$ python -q
>>> import numpy as np
>>> from numpy import linalg as LA
>>> np.set_printoptions(suppress=True, linewidth=120)
>>> def rd(a):
...     return np.round(a, 3) + 0
... 
>>> J = np.loadtxt("test11.csv", delimiter=",")
>>> rd(J)
array([[-0.031,  0.262,  0.377, -0.063, -0.091, -0.01 , -0.186,  0.156,  0.116,  0.061,  0.836],
       [-0.246, -0.272, -0.094,  0.103, -0.497, -0.646,  0.339, -0.161, -0.034, -0.085,  0.181],
       [ 0.031,  0.082, -0.36 , -0.151, -0.159,  0.171, -0.019,  0.283, -0.066, -0.828,  0.123],
       [ 0.215,  0.362,  0.332, -0.395,  0.203, -0.38 ,  0.469,  0.278,  0.116, -0.104, -0.223],
       [ 0.308, -0.209,  0.079, -0.547,  0.001, -0.313, -0.547, -0.36 , -0.126, -0.114, -0.032],
       [ 0.677,  0.092,  0.174,  0.571, -0.239, -0.104, -0.108, -0.066,  0.232, -0.174, -0.097],
       [ 0.369, -0.216, -0.061,  0.144,  0.417, -0.013,  0.329, -0.082, -0.622, -0.026,  0.341],
       [ 0.154,  0.455, -0.67 , -0.059,  0.166, -0.156,  0.066, -0.329,  0.28 ,  0.183,  0.201],
       [ 0.246, -0.029,  0.096, -0.353, -0.474,  0.519,  0.418, -0.35 ,  0.026,  0.103,  0.05 ],
       [-0.308,  0.553,  0.265,  0.177, -0.009,  0.007, -0.037, -0.515, -0.379, -0.265, -0.131],
       [-0.154, -0.326,  0.202,  0.051,  0.441,  0.081,  0.177, -0.395,  0.537, -0.366,  0.124]])
>>> rng = np.random.default_rng(48679)
>>> z = rng.permutation(11)
>>> z
array([ 6,  3,  8,  0,  4,  9,  1,  7,  5, 10,  2])
>>> A2 = J[z][:, z]
>>> np.allclose(A2, J)
False
>>> rd(np.sort(np.abs(LA.eigvals(A2))))
array([1., 1., 1., 1., 1., 1., 1., 1., 1., 1., 1.])
>>> rd(A2)
array([[ 0.329,  0.144, -0.622,  0.369,  0.417, -0.026, -0.216, -0.082, -0.013,  0.341, -0.061],
       [ 0.469, -0.395,  0.116,  0.215,  0.203, -0.104,  0.362,  0.278, -0.38 , -0.223,  0.332],
       [ 0.418, -0.353,  0.026,  0.246, -0.474,  0.103, -0.029, -0.35 ,  0.519,  0.05 ,  0.096],
       [-0.186, -0.063,  0.116, -0.031, -0.091,  0.061,  0.262,  0.156, -0.01 ,  0.836,  0.377],
       [-0.547, -0.547, -0.126,  0.308,  0.001, -0.114, -0.209, -0.36 , -0.313, -0.032,  0.079],
       [-0.037,  0.177, -0.379, -0.308, -0.009, -0.265,  0.553, -0.515,  0.007, -0.131,  0.265],
       [ 0.339,  0.103, -0.034, -0.246, -0.497, -0.085, -0.272, -0.161, -0.646,  0.181, -0.094],
       [ 0.066, -0.059,  0.28 ,  0.154,  0.166,  0.183,  0.455, -0.329, -0.156,  0.201, -0.67 ],
       [-0.108,  0.571,  0.232,  0.677, -0.239, -0.174,  0.092, -0.066, -0.104, -0.097,  0.174],
       [ 0.177,  0.051,  0.537, -0.154,  0.441, -0.366, -0.326, -0.395,  0.081,  0.124,  0.202],
       [-0.019, -0.151, -0.066,  0.031, -0.159, -0.828,  0.082,  0.283,  0.171,  0.123, -0.36 ]])
>>> rd(np.diag(A2))
array([ 0.329, -0.395,  0.026, -0.031,  0.001, -0.265, -0.272, -0.329, -0.104,  0.124, -0.36 ])
>>> x0 = np.array([5, 2, 5, 4, 2, 5, 0, 3, 4, 1, 2])
>>> rd(np.sort(np.abs(np.degrees(np.angle(LA.eigvals(J))))))
array([  0.   ,  53.572,  53.572,  90.703,  90.703, 101.924, 101.924, 129.184, 129.184, 151.792, 151.792])
>>> rd(LA.norm(x0)), rd(LA.norm(J @ x0))
(np.float64(11.358), np.float64(11.358))
>>> 11 - LA.matrix_rank(J - np.eye(11), tol=1e-8)
np.int64(1)
>>> rd(LA.inv(J))
array([[-0.031, -0.246,  0.031,  0.215,  0.308,  0.677,  0.369,  0.154,  0.246, -0.308, -0.154],
       [ 0.262, -0.272,  0.082,  0.362, -0.209,  0.092, -0.216,  0.455, -0.029,  0.553, -0.326],
       [ 0.377, -0.094, -0.36 ,  0.332,  0.079,  0.174, -0.061, -0.67 ,  0.096,  0.265,  0.202],
       [-0.063,  0.103, -0.151, -0.395, -0.547,  0.571,  0.144, -0.059, -0.353,  0.177,  0.051],
       [-0.091, -0.497, -0.159,  0.203,  0.001, -0.239,  0.417,  0.166, -0.474, -0.009,  0.441],
       [-0.01 , -0.646,  0.171, -0.38 , -0.313, -0.104, -0.013, -0.156,  0.519,  0.007,  0.081],
       [-0.186,  0.339, -0.019,  0.469, -0.547, -0.108,  0.329,  0.066,  0.418, -0.037,  0.177],
       [ 0.156, -0.161,  0.283,  0.278, -0.36 , -0.066, -0.082, -0.329, -0.35 , -0.515, -0.395],
       [ 0.116, -0.034, -0.066,  0.116, -0.126,  0.232, -0.622,  0.28 ,  0.026, -0.379,  0.537],
       [ 0.061, -0.085, -0.828, -0.104, -0.114, -0.174, -0.026,  0.183,  0.103, -0.265, -0.366],
       [ 0.836,  0.181,  0.123, -0.223, -0.032, -0.097,  0.341,  0.201,  0.05 , -0.131,  0.124]])
>>> rd(J.T @ (J @ x0))
array([5., 2., 5., 4., 2., 5., 0., 3., 4., 1., 2.])
